>>> import numpy as np
>>> np.set_printoptions(precision=2, suppress=True, linewidth=120, legacy="1.25")
>>> data = np.load("data.npy")
>>> data
array([[ 2,  0,  1,  3,  0,  0],
       [ 0, -3,  0,  0,  1,  0],
       [ 3,  0,  0, -3,  0, -3],
       [-3,  0,  0, -2,  0, -2],
       [ 0, -2,  0,  0, -3,  0],
       [ 0,  0,  2,  3,  0,  1]])
>>> np.diff(data, axis=0)
array([[-2, -3, -1, -3,  1,  0],
       [ 3,  3,  0, -3, -1, -3],
       [-6,  0,  0,  1,  0,  1],
       [ 3, -2,  0,  2, -3,  2],
       [ 0,  2,  2,  3,  3,  1]])
>>> np.linalg.svd(data, compute_uv=False)
array([6.54, 4.8 , 3.85, 2.85, 2.35, 0.81])
>>> np.abs(data).max()
3
>>> np.linalg.matrix_rank(data)
6
>>> data.shape
(6, 6)
>>> data @ data
array([[ -2,   0,   2,  -3,   0,  -9],
       [  0,   7,   0,   0,  -6,   0],
       [ 15,   0,  -3,   6,   0,   3],
       [  0,   0,  -7, -11,   0,   2],
       [  0,  12,   0,   0,   7,   0],
       [ -3,   0,   2,  -9,   0, -11]])
>>> assert data == data.T
Traceback (most recent call last):
  File "<python-input-10>", line 1, in <module>
    assert data == data.T
           ^^^^^^^^^^^^^^
ValueError: The truth value of an array with more than one element is ambiguous. Use a.any() or a.all()
>>> np.allclose(data, data.T)
False
>>> np.allclose(data @ data.T, data.T @ data)
False
>>> np.sort(np.abs(np.linalg.eigvals(data)))
array([1.92, 1.92, 3.32, 3.32, 4.03, 4.03])
>>> rng = np.random.default_rng(40)
>>> labels = rng.permutation(6)
>>> labels
array([3, 1, 5, 4, 2, 0])
>>> Y = data[labels][:, labels]
>>> Y
array([[-2,  0, -2,  0,  0, -3],
       [ 0, -3,  0,  1,  0,  0],
       [ 3,  0,  1,  0,  2,  0],
       [ 0, -2,  0, -3,  0,  0],
       [-3,  0, -3,  0,  0,  3],
       [ 3,  0,  0,  0,  1,  2]])
>>> labels = rng.integers(0, 2, 4)
>>> X = (labels[:, None] == labels) * 2 + np.eye(4)
>>> X
array([[3., 2., 0., 2.],
       [2., 3., 0., 2.],
       [0., 0., 3., 0.],
       [2., 2., 0., 3.]])
>>> # equal to its transpose
>>> Y = data + rng.integers(-2, 3, (6, 5)) @ rng.integers(-2, 3, (5, 6))
>>> Y
array([[  1,  -1,  -1,   0,   1,  -1],
       [ -5,   2,  -4,   3,   1,   0],
       [  9,   2,   1,   4,  -3,  -3],
       [  1,  -4,   2,  -8,  -2, -12],
       [  4,  -2,   0,   1,  -5,  -4],
       [  6,   0,   3,   7,  -4,  -4]])
>>> np.round(np.linalg.svd(Y - data, compute_uv=False), 2) + 0
array([16.41, 13.26,  6.98,  1.95,  0.73,  0.  ])
>>> np.linalg.matrix_rank(Y - data, tol=1e-8)
5
>>> np.abs(Y - data).sum(axis=1)
array([ 9, 17, 19, 28, 11, 20])
>>> E = np.load("out14.npy")
>>> E
array([[ 3, -2,  0,  0,  3, -1,  0,  3, -2,  0],
       [-3, -2,  0,  0, -1,  3,  0,  0, -2, -1],
       [ 0,  0,  2,  2,  0,  0,  2,  0,  0,  0],
       [ 0,  0,  1, -3,  0,  0,  0,  0,  0,  0],
       [ 0, -1,  0,  0,  0,  3,  0,  1, -1,  1],
       [-3, -1,  0,  0,  2, -2,  0, -3,  2,  1],
       [ 0,  0,  1,  2,  0,  0,  0,  0,  0,  0],
       [ 3,  0,  0,  0, -2,  0,  0,  2,  0,  2],
       [ 0,  2,  0,  0, -1,  0,  0, -1,  3,  1],
       [ 1,  2,  0,  0, -2,  2,  0, -2, -1, -1]])
>>> np.round(np.linalg.norm(E[0], 1), 2), round(np.linalg.norm(E[0], np.inf), 2)
(14.0, 3.0)
>>> round(float(np.linalg.norm(E, "nuc")), 2)
36.15
>>> u = np.array([5, 5, 0, 0, 4, 4, 3, 4, 1, 0])
>>> Y = E + np.outer(u, np.eye(10)[4])
>>> np.round(np.linalg.det(Y) / np.linalg.det(E), 2), round(1 + np.linalg.solve(E, u)[4], 2)
(-0.81, -0.81)
>>> np.linalg.matrix_rank(Y - E)
1
>>> Y = np.linalg.inv(E)
>>> np.linalg.det(E) * Y
array([[  7420.,   5360.,      0.,      0.,  -4460.,   2220.,      0.,   2550.,   7080.,   4580.],
       [-10550., -12150.,     -0.,     -0.,   8400.,  -4550.,     -0.,  -4750., -10700.,  -4200.],
       [     0.,      0.,      0.,   4700.,      0.,      0.,   7050.,      0.,      0.,      0.],
       [    -0.,     -0.,     -0.,  -2350.,     -0.,     -0.,   2350.,     -0.,     -0.,     -0.],
       [  -440.,  -3770.,     -0.,     -0.,   3970.,   -290.,     -0.,  -3350.,  -1560.,   -810.],
       [  3170.,   2860.,      0.,      0.,   1040.,    220.,      0.,   -700.,   4830.,   1830.],
       [    -0.,     -0.,   5875.,  -2350.,     -0.,     -0.,  -9400.,     -0.,     -0.,     -0.],
       [ -3380.,  -2790.,     -0.,     -0.,   2190.,  -3830.,     -0.,  -1700.,  -2370.,  -4620.],
       [  8490.,   8920.,      0.,      0.,  -6370.,   1590.,      0.,   1350.,  13010.,   2010.],
       [ -8190.,  -9020.,     -0.,     -0.,   8470.,    210.,     -0.,    400.,  -9810.,  -3060.]])
>>> round(float(np.linalg.cond(E)), 2)
25.53
>>> np.round(E @ Y, 2) + 0
array([[1., 0., 0., 0., 0., 0., 0., 0., 0., 0.],
       [0., 1., 0., 0., 0., 0., 0., 0., 0., 0.],
       [0., 0., 1., 0., 0., 0., 0., 0., 0., 0.],
       [0., 0., 0., 1., 0., 0., 0., 0., 0., 0.],
       [0., 0., 0., 0., 1., 0., 0., 0., 0., 0.],
       [0., 0., 0., 0., 0., 1., 0., 0., 0., 0.],
       [0., 0., 0., 0., 0., 0., 1., 0., 0., 0.],
       [0., 0., 0., 0., 0., 0., 0., 1., 0., 0.],
       [0., 0., 0., 0., 0., 0., 0., 0., 1., 0.],
       [0., 0., 0., 0., 0., 0., 0., 0., 0., 1.]])
>>> np.allclose(Y, E.T)
False
>>> np.flatnonzero(np.linalg.matrix_power((E != 0) + (E.T != 0) + np.eye(10), 10)[3])
array([2, 3, 6])
>>> np.sort(np.linalg.eigvals(E).real)
array([-3.16, -2.73, -2.73, -1.  , -0.82, -0.82,  1.17,  2.18,  3.16,  6.76])
>>> m1 = np.array([[-3, -3, 0, 3, -2],
...     [1, 1, 2, 0, -1],
...     [-3, 2, -1, -2, 3],
...     [0, -2, 3, -3, -2],
...     [1, 3, -2, 1, -3]])
>>> vec = np.array([1, 7, 7, 6, 0])
>>> y = m1 @ vec
>>> y
array([ -6,  22,  -8, -11,  14])
>>> np.round(np.linalg.solve(m1.T, m1[0]), 2) + 0
array([1., 0., 0., 0., 0.])
>>> np.round(np.linalg.solve(m1, m1[:, 2]), 2) + 0
array([0., 0., 1., 0., 0.])
>>> theta = np.radians(12)
>>> Rm = np.eye(5)
>>> Rm[0, 0] = Rm[3, 3] = np.cos(theta)
>>> Rm[0, 3], Rm[3, 0] = -np.sin(theta), np.sin(theta)
>>> Rm
array([[ 0.98,  0.  ,  0.  , -0.21,  0.  ],
       [ 0.  ,  1.  ,  0.  ,  0.  ,  0.  ],
       [ 0.  ,  0.  ,  1.  ,  0.  ,  0.  ],
       [ 0.21,  0.  ,  0.  ,  0.98,  0.  ],
       [ 0.  ,  0.  ,  0.  ,  0.  ,  1.  ]])
>>> Y = m1 @ Rm.T
>>> np.abs(Y - m1).max(axis=0)
array([0.62, 0.  , 0.  , 0.69, 0.  ])
>>> np.allclose(np.linalg.norm(m1, axis=1), np.linalg.norm(Y, axis=1))
True
>>> np.allclose(m1 @ m1.T, Y @ Y.T)
True
>>> round(np.linalg.det(Rm), 2), np.round(np.trace(Rm), 2)
(1.0, 4.96)
>>> Y
array([[-3.56, -3.  ,  0.  ,  2.31, -2.  ],
       [ 0.98,  1.  ,  2.  ,  0.21, -1.  ],
       [-2.52,  2.  , -1.  , -2.58,  3.  ],
       [ 0.62, -2.  ,  3.  , -2.93, -2.  ],
       [ 0.77,  3.  , -2.  ,  1.19, -3.  ]])
>>> def softmax(z):
...     e = np.exp(z - z.max(axis=-1, keepdims=True))
...     return e / e.sum(axis=-1, keepdims=True)
... 
>>> np.round(softmax(10 * Y[3]), 2) + 0
array([0., 0., 1., 0., 0.])
>>> np.round(softmax(Y[3] + 4), 2) + 0
array([0.08, 0.01, 0.9 , 0.  , 0.01])
>>> S = Y @ Y.T / np.sqrt(5)
>>> softmax(S)[3] @ Y
array([ 0.62, -2.  ,  3.  , -2.93, -2.  ])
>>> np.round(softmax(S + np.triu(np.full(S.shape, -np.inf), 1)), 2) + 0
array([[1.  , 0.  , 0.  , 0.  , 0.  ],
       [0.01, 0.99, 0.  , 0.  , 0.  ],
       [0.  , 0.  , 1.  , 0.  , 0.  ],
       [0.  , 0.  , 0.  , 1.  , 0.  ],
       [0.  , 0.  , 0.  , 0.  , 1.  ]])
>>> np.round(softmax(S), 2) + 0
array([[1.  , 0.  , 0.  , 0.  , 0.  ],
       [0.  , 0.55, 0.  , 0.35, 0.09],
       [0.  , 0.  , 1.  , 0.  , 0.  ],
       [0.  , 0.  , 0.  , 1.  , 0.  ],
       [0.  , 0.  , 0.  , 0.  , 1.  ]])
>>> softmax(S).round(6).argmax(axis=1)
array([0, 1, 2, 3, 4])
>>> Y = m1 + rng.integers(-2, 3, (5, 4)) @ rng.integers(-2, 3, (4, 5))
>>> Y
array([[ 1, -5,  2,  1, -2],
       [ 5,  5,  4,  4, -1],
       [-1,  1,  3, -3,  0],
       [ 6, -2,  3, -9, -2],
       [ 1, -3,  0,  1, -2]])
>>> np.round(np.linalg.svd(Y - m1, compute_uv=False), 2) + 0
array([10.19,  8.21,  6.31,  3.61,  0.  ])
>>> Y - m1
array([[ 4, -2,  2, -2,  0],
       [ 4,  4,  2,  4,  0],
       [ 2, -1,  4, -1, -3],
       [ 6,  0,  0, -6,  0],
       [ 0, -6,  2,  0,  1]])
>>> O, Rm = np.linalg.qr(data)
>>> O.shape, Rm.shape
((6, 6), (6, 6))
>>> np.round(O @ Rm, 2) + 0
array([[ 2.,  0.,  1.,  3.,  0.,  0.],
       [ 0., -3.,  0.,  0.,  1.,  0.],
       [ 3.,  0.,  0., -3.,  0., -3.],
       [-3.,  0.,  0., -2.,  0., -2.],
       [ 0., -2.,  0.,  0., -3.,  0.],
       [ 0.,  0.,  2.,  3.,  0.,  1.]])
>>> np.trace(O @ O.T)
6.0
>>> round(abs(Rm[0, 0]), 2), np.round(np.linalg.norm(data[:, 0]), 2)
(4.69, 4.69)
>>> np.abs(np.diag(Rm))
array([4.69, 3.61, 2.2 , 3.84, 3.05, 1.52])
>>> np.allclose(Rm.T @ Rm, data.T @ data)
True
>>> J = np.loadtxt("a.csv", delimiter=",")
>>> J
array([[0., 0., 0., 0., 0., 1., 0., 1., 0., 0., 0., 0.],
       [0., 0., 1., 0., 0., 0., 0., 0., 0., 0., 0., 0.],
       [0., 1., 0., 0., 0., 0., 0., 0., 0., 0., 1., 0.],
       [0., 0., 0., 0., 0., 0., 0., 0., 0., 0., 0., 0.],
       [0., 0., 0., 0., 0., 0., 0., 1., 1., 0., 0., 0.],
       [1., 0., 0., 0., 0., 0., 0., 0., 0., 0., 0., 0.],
       [0., 0., 0., 0., 0., 0., 0., 0., 0., 0., 0., 1.],
       [1., 0., 0., 0., 1., 0., 0., 0., 0., 0., 1., 0.],
       [0., 0., 0., 0., 1., 0., 0., 0., 0., 0., 0., 0.],
       [0., 0., 0., 0., 0., 0., 0., 0., 0., 0., 0., 0.],
       [0., 0., 1., 0., 0., 0., 0., 1., 0., 0., 0., 1.],
       [0., 0., 0., 0., 0., 0., 1., 0., 0., 0., 1., 0.]])
>>> # equal to its transpose
>>> rk = np.linalg.matrix_rank(J)
>>> rk
10
>>> ns = np.linalg.svd(J)[2][rk:].T
>>> np.linalg.matrix_rank(J.T @ J), np.linalg.matrix_rank(J @ J.T)
(10, 10)
>>> [int(np.linalg.matrix_rank(J[:, :j + 1])) for j in range(12)]
[1, 2, 3, 3, 4, 5, 6, 7, 8, 8, 9, 10]
>>> [int(np.linalg.matrix_rank(np.delete(J, i, axis=0))) for i in range(12)]
[9, 9, 9, 10, 9, 9, 9, 9, 9, 10, 9, 9]
>>> np.round(ns @ ns.T, 2) + 0
array([[0., 0., 0., 0., 0., 0., 0., 0., 0., 0., 0., 0.],
       [0., 0., 0., 0., 0., 0., 0., 0., 0., 0., 0., 0.],
       [0., 0., 0., 0., 0., 0., 0., 0., 0., 0., 0., 0.],
       [0., 0., 0., 1., 0., 0., 0., 0., 0., 0., 0., 0.],
       [0., 0., 0., 0., 0., 0., 0., 0., 0., 0., 0., 0.],
       [0., 0., 0., 0., 0., 0., 0., 0., 0., 0., 0., 0.],
       [0., 0., 0., 0., 0., 0., 0., 0., 0., 0., 0., 0.],
       [0., 0., 0., 0., 0., 0., 0., 0., 0., 0., 0., 0.],
       [0., 0., 0., 0., 0., 0., 0., 0., 0., 0., 0., 0.],
       [0., 0., 0., 0., 0., 0., 0., 0., 0., 1., 0., 0.],
       [0., 0., 0., 0., 0., 0., 0., 0., 0., 0., 0., 0.],
       [0., 0., 0., 0., 0., 0., 0., 0., 0., 0., 0., 0.]])
>>> np.allclose(J @ ns, 0)
True
>>> Uu, sigma, vt = np.linalg.svd(J)
>>> np.argmax(sigma[:-1] / (sigma[1:] + 1e-6)) + 1
10
>>> Y = Uu[:, :10] @ np.diag(sigma[:10]) @ vt[:10]
>>> round(float(np.abs(J - Y).max()), 2)
0.0
>>> round(float(np.linalg.norm(J - Y) / np.linalg.norm(J)), 2)
0.0
>>> round(float(np.linalg.norm(J - Y, 2)), 2), round(float(sigma[10]), 2)
(0.0, 0.0)
>>> np.linalg.matrix_rank(J, rtol=0.05)
10
>>> np.linalg.cond(J) > 100
True
>>> [round(float(x), 2) for x in np.linalg.svd(J, compute_uv=False)[:3]]
[2.17, 2.17, 1.48]
>>> np.linalg.matrix_rank(J, rtol=0.1)
10
>>> round(np.linalg.norm(J, 2) / np.linalg.norm(J), 2)
0.51
>>> w, vecs = np.linalg.eigh(J)
>>> np.round(np.linalg.svd(J, compute_uv=False), 2) + 0
array([2.17, 2.17, 1.48, 1.48, 1.  , 1.  , 1.  , 1.  , 0.31, 0.31, 0.  , 0.  ])
>>> w.sum(), np.trace(J)
(0.0, 0.0)
>>> np.round(vecs.T @ vecs, 2) + 0
array([[1., 0., 0., 0., 0., 0., 0., 0., 0., 0., 0., 0.],
       [0., 1., 0., 0., 0., 0., 0., 0., 0., 0., 0., 0.],
       [0., 0., 1., 0., 0., 0., 0., 0., 0., 0., 0., 0.],
       [0., 0., 0., 1., 0., 0., 0., 0., 0., 0., 0., 0.],
       [0., 0., 0., 0., 1., 0., 0., 0., 0., 0., 0., 0.],
       [0., 0., 0., 0., 0., 1., 0., 0., 0., 0., 0., 0.],
       [0., 0., 0., 0., 0., 0., 1., 0., 0., 0., 0., 0.],
       [0., 0., 0., 0., 0., 0., 0., 1., 0., 0., 0., 0.],
       [0., 0., 0., 0., 0., 0., 0., 0., 1., 0., 0., 0.],
       [0., 0., 0., 0., 0., 0., 0., 0., 0., 1., 0., 0.],
       [0., 0., 0., 0., 0., 0., 0., 0., 0., 0., 1., 0.],
       [0., 0., 0., 0., 0., 0., 0., 0., 0., 0., 0., 1.]])
>>> (w > 1e-8).sum(), (w < -1e-8).sum()
(5, 5)
>>> np.abs(vecs[:, -1]).round(6).argmax()
7
